% ipython --no-banner

In [1]: import numpy as np

In [2]: import numpy.linalg as la

In [3]: np.set_printoptions(precision=3, suppress=True, linewidth=140, floatmode="fixed")

In [4]: mat = np.load("data.npy")

In [5]: mat
Out[5]: 
array([[-1,  0,  0,  0,  0],
       [ 1, -3,  0,  0,  0],
       [ 2,  0, -2,  0,  0],
       [-1, -3, -3,  0,  0],
       [ 1,  1, -2,  1,  0]])

In [6]: # rows and columns are dependent

In [7]: U, s, Vt = la.svd(mat)

In [8]: V = Vt[:(s > 1e-8).sum()]

In [9]: rng = np.random.default_rng(70341)

In [10]: vec = mat[3] + -1 * mat[2] + rng.integers(2) * np.eye(5)[2]

In [11]: vec
Out[11]: array([-3.000, -3.000, -1.000,  0.000,  0.000])

In [12]: round(la.norm(vec - V.T @ V @ vec), 3)
Out[12]: np.float64(0.0)

In [13]: np.round(V.T @ V, 3) + 0
Out[13]: 
array([[1.000, 0.000, 0.000, 0.000, 0.000],
       [0.000, 1.000, 0.000, 0.000, 0.000],
       [0.000, 0.000, 1.000, 0.000, 0.000],
       [0.000, 0.000, 0.000, 1.000, 0.000],
       [0.000, 0.000, 0.000, 0.000, 0.000]])

In [14]: la.matrix_rank(np.vstack([mat, vec]))
Out[14]: np.int64(4)

In [15]: np.diag(V.T @ V)
Out[15]: array([1.000, 1.000, 1.000, 1.000, 0.000])

In [16]: np.unique(mat.round(6), axis=0).shape
Out[16]: (5, 5)

In [17]: np.abs(np.diag(la.qr(mat)[1])) > 1e-9
Out[17]: array([ True,  True,  True,  True, False])

In [18]: np.round(mat @ la.pinv(mat) @ mat, 3) + 0
Out[18]: 
array([[-1.000,  0.000,  0.000,  0.000,  0.000],
       [ 1.000, -3.000,  0.000,  0.000,  0.000],
       [ 2.000,  0.000, -2.000,  0.000,  0.000],
       [-1.000, -3.000, -3.000,  0.000,  0.000],
       [ 1.000,  1.000, -2.000,  1.000,  0.000]])

In [19]: np.allclose(mat[:-1].T @ la.lstsq(mat[:-1].T, mat[-1])[0], mat[-1])
Out[19]: False

In [20]: vec = np.array([2, 1, -2, 0, -1])

In [21]: a = np.maximum(mat @ vec, 0)

In [22]: np.tanh(mat @ vec)
Out[22]: array([-0.964, -0.762,  1.000,  0.762,  1.000])

In [23]: np.flatnonzero(a > 1e-9)
Out[23]: array([2, 3, 4])

In [24]: mat * (a > 1e-9)[:, None]
Out[24]: 
array([[ 0,  0,  0,  0,  0],
       [ 0,  0,  0,  0,  0],
       [ 2,  0, -2,  0,  0],
       [-1, -3, -3,  0,  0],
       [ 1,  1, -2,  1,  0]])

In [25]: a
Out[25]: array([0, 0, 8, 1, 7])

In [26]: rank = la.matrix_rank(mat)

In [27]: rank
Out[27]: np.int64(4)

In [28]: N = la.svd(mat)[2][rank:].T

In [29]: N @ N.T
Out[29]: 
array([[0.000, 0.000, 0.000, 0.000, 0.000],
       [0.000, 0.000, 0.000, 0.000, 0.000],
       [0.000, 0.000, 0.000, 0.000, 0.000],
       [0.000, 0.000, 0.000, 0.000, 0.000],
       [0.000, 0.000, 0.000, 0.000, 1.000]])

In [30]: np.allclose(mat @ N, 0)
Out[30]: True

In [31]: mat @ N
Out[31]: 
array([[0.000],
       [0.000],
       [0.000],
       [0.000],
       [0.000]])

In [32]: la.svd(mat, compute_uv=False)
Out[32]: array([5.018, 3.626, 2.481, 0.719, 0.000])

In [33]: mat.sum(axis=1)
Out[33]: array([-1, -2,  0, -7,  1])

In [34]: la.matrix_rank(mat)
Out[34]: np.int64(4)

In [35]: mat.mean(axis=0)
Out[35]: array([ 0.400, -1.000, -1.400,  0.200,  0.000])

In [36]: np.diff(mat, axis=0)
Out[36]: 
array([[ 2, -3,  0,  0,  0],
       [ 1,  3, -2,  0,  0],
       [-3, -3, -1,  0,  0],
       [ 2,  4,  1,  1,  0]])

In [37]: np.zeros(5, 5)
TypeError: Cannot interpret '5' as a data type


In [38]: J = np.vander(np.arange(3) - 1, 4, increasing=True)

In [39]: J
Out[39]: 
array([[ 1, -1,  1, -1],
       [ 1,  0,  0,  0],
       [ 1,  1,  1,  1]])

In [40]: # columns 1 and 3 are equal

In [41]: f, r1 = J[2], J[0]

In [42]: f @ f
Out[42]: np.int64(4)

In [43]: p = (f @ r1) / (f @ f) * f

In [44]: np.outer(f, r1)
Out[44]: 
array([[ 1, -1,  1, -1],
       [ 1, -1,  1, -1],
       [ 1, -1,  1, -1],
       [ 1, -1,  1, -1]])

In [45]: round(la.norm(f + r1) ** 2 + la.norm(f - r1) ** 2, 3)
Out[45]: np.float64(16.0)

In [46]: p
Out[46]: array([0.000, 0.000, 0.000, 0.000])

In [47]: (r1 - p) @ f
Out[47]: np.float64(0.0)
